$ ipython --no-banner

In [1]: import numpy as np

In [2]: np.set_printoptions(precision=1, suppress=True, linewidth=200, legacy="1.25")

In [3]: rnd = lambda a: np.round(a, 1) + 0

In [4]: F = np.loadtxt("block15.csv", delimiter=",")

In [5]: F
Out[5]: 
array([[9., 0., 9., 0.],
       [0., 2., 0., 2.],
       [9., 0., 9., 0.],
       [0., 2., 0., 2.]])

In [6]: r = np.linalg.matrix_rank(F)

In [7]: r
Out[7]: 2

In [8]: null = np.linalg.svd(F)[2][r:].T

In [9]: null.shape
Out[9]: (4, 2)

In [10]: rnd(F @ null)
Out[10]: 
array([[0., 0.],
       [0., 0.],
       [0., 0.],
       [0., 0.]])

In [11]: [int(np.linalg.matrix_rank(F[:i])) for i in range(1, len(F) + 1)]
Out[11]: [1, 2, 2, 2]

In [12]: [int(np.linalg.matrix_rank(F[:, :j + 1])) for j in range(4)]
Out[12]: [1, 2, 2, 2]

In [13]: ev, evecs = np.linalg.eigh(F)

In [14]: x = np.array([5, 1, 8, 5])

In [15]: rnd(np.linalg.eigvalsh(F[1:, 1:]))
Out[15]: array([0., 4., 9.])

In [16]: (np.sign(evecs[:, -1].round(6)) == np.sign(evecs[0, -1].round(6))).astype(int)
Out[16]: array([1, 0, 1, 0])

In [17]: rnd(evecs * np.maximum(ev, 0) @ evecs.T)
Out[17]: 
array([[9., 0., 9., 0.],
       [0., 2., 0., 2.],
       [9., 0., 9., 0.],
       [0., 2., 0., 2.]])

In [18]: np.abs(F).sum(axis=1).max(), np.abs(ev).max()
Out[18]: (18.0, 18.0)

In [19]: rnd(evecs * np.abs(ev) @ evecs.T)
Out[19]: 
array([[9., 0., 9., 0.],
       [0., 2., 0., 2.],
       [9., 0., 9., 0.],
       [0., 2., 0., 2.]])

In [20]: rnd(np.linalg.det(F))
Out[20]: 0.0

In [21]: F.mean(axis=0)
Out[21]: array([4.5, 1. , 4.5, 1. ])

In [22]: F.sum(axis=0)
Out[22]: array([18.,  4., 18.,  4.])

In [23]: Y = np.array([[-7, 9], [-5, -9]])

In [24]: basis = np.array([[-1, 1], [0, 2]])

In [25]: W0 = np.kron(Y, basis)

In [26]: W0
Out[26]: 
array([[  7,  -7,  -9,   9],
       [  0, -14,   0,  18],
       [  5,  -5,   9,  -9],
       [  0, -10,   0, -18]])

In [27]: W0.shape
Out[27]: (4, 4)

In [28]: rnd(np.linalg.svd(W0, compute_uv=False))
Out[28]: array([29.4, 19.2, 11.2,  7.3])

In [29]: np.abs(W0).max()
Out[29]: 18

In [30]: rnd(np.linalg.norm(W0))
Out[30]: 37.6

In [31]: W0.sum(axis=0)
Out[31]: array([ 12, -36,   0,   0])

In [32]: W0.mean(axis=0)
Out[32]: array([ 3., -9.,  0.,  0.])

In [33]: rng = np.random.default_rng(67890)

In [34]: labels = rng.integers(0, 3, 8)

In [35]: mat = (labels[:, None] == labels) * -1 + np.eye(8)

In [36]: mat
Out[36]: 
array([[ 0.,  0.,  0.,  0.,  0., -1.,  0.,  0.],
       [ 0.,  0.,  0., -1., -1.,  0., -1.,  0.],
       [ 0.,  0.,  0.,  0.,  0.,  0.,  0., -1.],
       [ 0., -1.,  0.,  0., -1.,  0., -1.,  0.],
       [ 0., -1.,  0., -1.,  0.,  0., -1.,  0.],
       [-1.,  0.,  0.,  0.,  0.,  0.,  0.,  0.],
       [ 0., -1.,  0., -1., -1.,  0.,  0.,  0.],
       [ 0.,  0., -1.,  0.,  0.,  0.,  0.,  0.]])

In [37]: (mat != 0).astype(int)
Out[37]: 
array([[0, 0, 0, 0, 0, 1, 0, 0],
       [0, 0, 0, 1, 1, 0, 1, 0],
       [0, 0, 0, 0, 0, 0, 0, 1],
       [0, 1, 0, 0, 1, 0, 1, 0],
       [0, 1, 0, 1, 0, 0, 1, 0],
       [1, 0, 0, 0, 0, 0, 0, 0],
       [0, 1, 0, 1, 1, 0, 0, 0],
       [0, 0, 1, 0, 0, 0, 0, 0]])

In [38]: ev, evecs = np.linalg.eigh(mat)

In [39]: rnd(np.linalg.svd(mat, compute_uv=False))
Out[39]: array([3., 1., 1., 1., 1., 1., 1., 1.])

In [40]: np.unique(ev.round(6) + 0, return_counts=True)[1]
Out[40]: array([1, 2, 5])

In [41]: rnd(ev)
Out[41]: array([-3., -1., -1.,  1.,  1.,  1.,  1.,  1.])

In [42]: ev.sum(), np.trace(mat)
Out[42]: (0.0, 0.0)

In [43]: rnd(np.linalg.eigvalsh(mat + 4 * np.eye(8)))
Out[43]: array([1., 3., 3., 5., 5., 5., 5., 5.])

In [44]: rnd(evecs @ np.diag(ev) @ evecs.T)
Out[44]: 
array([[ 0.,  0.,  0.,  0.,  0., -1.,  0.,  0.],
       [ 0.,  0.,  0., -1., -1.,  0., -1.,  0.],
       [ 0.,  0.,  0.,  0.,  0.,  0.,  0., -1.],
       [ 0., -1.,  0.,  0., -1.,  0., -1.,  0.],
       [ 0., -1.,  0., -1.,  0.,  0., -1.,  0.],
       [-1.,  0.,  0.,  0.,  0.,  0.,  0.,  0.],
       [ 0., -1.,  0., -1., -1.,  0.,  0.,  0.],
       [ 0.,  0., -1.,  0.,  0.,  0.,  0.,  0.]])
